In [1]: import numpy as np

In [2]: import numpy.linalg as la

In [3]: np.set_printoptions(precision=2, suppress=True, linewidth=120)

In [4]: def rd(a):
   ...:     return np.round(a, 2) + 0
   ...: 

In [5]: data = np.abs(np.array([[-3, -7, -8, -3, -2, 8, 7],
   ...:     [-1, 2, 2, -2, -8, -6, 1],
   ...:     [2, 9, 1, 3, -3, 0, 7],
   ...:     [4, -8, -9, 7, 3, 2, -3],
   ...:     [-4, -8, 6, 7, 9, -2, -9],
   ...:     [-8, -8, -3, -1, 8, -4, 7],
   ...:     [0, 6, -2, 7, 4, -1, -9]])) + np.eye(7)

In [6]: data = data / data.sum(axis=1, keepdims=True)

In [7]: rd(data)
Out[7]: 
array([[0.1 , 0.18, 0.21, 0.08, 0.05, 0.21, 0.18],
       [0.04, 0.13, 0.09, 0.09, 0.35, 0.26, 0.04],
       [0.08, 0.35, 0.08, 0.12, 0.12, 0.  , 0.27],
       [0.11, 0.22, 0.24, 0.22, 0.08, 0.05, 0.08],
       [0.09, 0.17, 0.13, 0.15, 0.22, 0.04, 0.2 ],
       [0.2 , 0.2 , 0.08, 0.02, 0.2 , 0.12, 0.18],
       [0.  , 0.2 , 0.07, 0.23, 0.13, 0.03, 0.33]])

In [8]: rd(la.norm(data, axis=1))
Out[8]: array([0.41, 0.47, 0.48, 0.42, 0.41, 0.42, 0.48])

In [9]: rd(la.norm(data, "nuc"))
Out[9]: np.float64(2.19)

In [10]: rd(la.norm(data[6] - data[3]))
Out[10]: np.float64(0.33)

In [11]: rd(la.norm(data, 1)), rd(la.norm(data, np.inf))
Out[11]: (np.float64(1.45), np.float64(1.0))

In [12]: la.norm(data, axis=1).argmax()
Out[12]: np.int64(2)

In [13]: rd(la.det(data))
Out[13]: np.float64(0.0)

In [14]: rd((data - data.T) / 2)
Out[14]: 
array([[ 0.  ,  0.07,  0.06, -0.02, -0.02,  0.  ,  0.09],
       [-0.07,  0.  , -0.13, -0.06,  0.09,  0.03, -0.08],
       [-0.06,  0.13,  0.  , -0.06, -0.01, -0.04,  0.1 ],
       [ 0.02,  0.06,  0.06,  0.  , -0.04,  0.01, -0.08],
       [ 0.02, -0.09,  0.01,  0.04,  0.  , -0.08,  0.03],
       [ 0.  , -0.03,  0.04, -0.01,  0.08,  0.  ,  0.07],
       [-0.09,  0.08, -0.1 ,  0.08, -0.03, -0.07,  0.  ]])

In [15]: rd(np.sort(np.abs(la.eigvals(data))))
Out[15]: array([0.08, 0.15, 0.15, 0.19, 0.19, 0.19, 1.  ])

In [16]: rd(la.matrix_power(data, 4))
Out[16]: 
array([[0.08, 0.2 , 0.12, 0.14, 0.18, 0.1 , 0.18],
       [0.08, 0.2 , 0.12, 0.14, 0.18, 0.1 , 0.18],
       [0.08, 0.2 , 0.12, 0.14, 0.18, 0.1 , 0.18],
       [0.08, 0.2 , 0.12, 0.14, 0.18, 0.1 , 0.18],
       [0.08, 0.2 , 0.12, 0.14, 0.18, 0.1 , 0.18],
       [0.08, 0.2 , 0.12, 0.14, 0.18, 0.1 , 0.18],
       [0.08, 0.2 , 0.12, 0.14, 0.18, 0.1 , 0.18]])

In [17]: rd(data @ data)
Out[17]: 
array([[0.09, 0.22, 0.11, 0.12, 0.17, 0.11, 0.19],
       [0.11, 0.2 , 0.12, 0.11, 0.2 , 0.1 , 0.17],
       [0.05, 0.18, 0.11, 0.15, 0.2 , 0.13, 0.17],
       [0.08, 0.22, 0.13, 0.13, 0.17, 0.1 , 0.16],
       [0.07, 0.2 , 0.12, 0.15, 0.17, 0.09, 0.19],
       [0.08, 0.19, 0.12, 0.12, 0.18, 0.12, 0.19],
       [0.06, 0.2 , 0.12, 0.17, 0.18, 0.09, 0.19]])

In [18]: rd(np.abs(la.eigvals(data)).max())
Out[18]: np.float64(1.0)
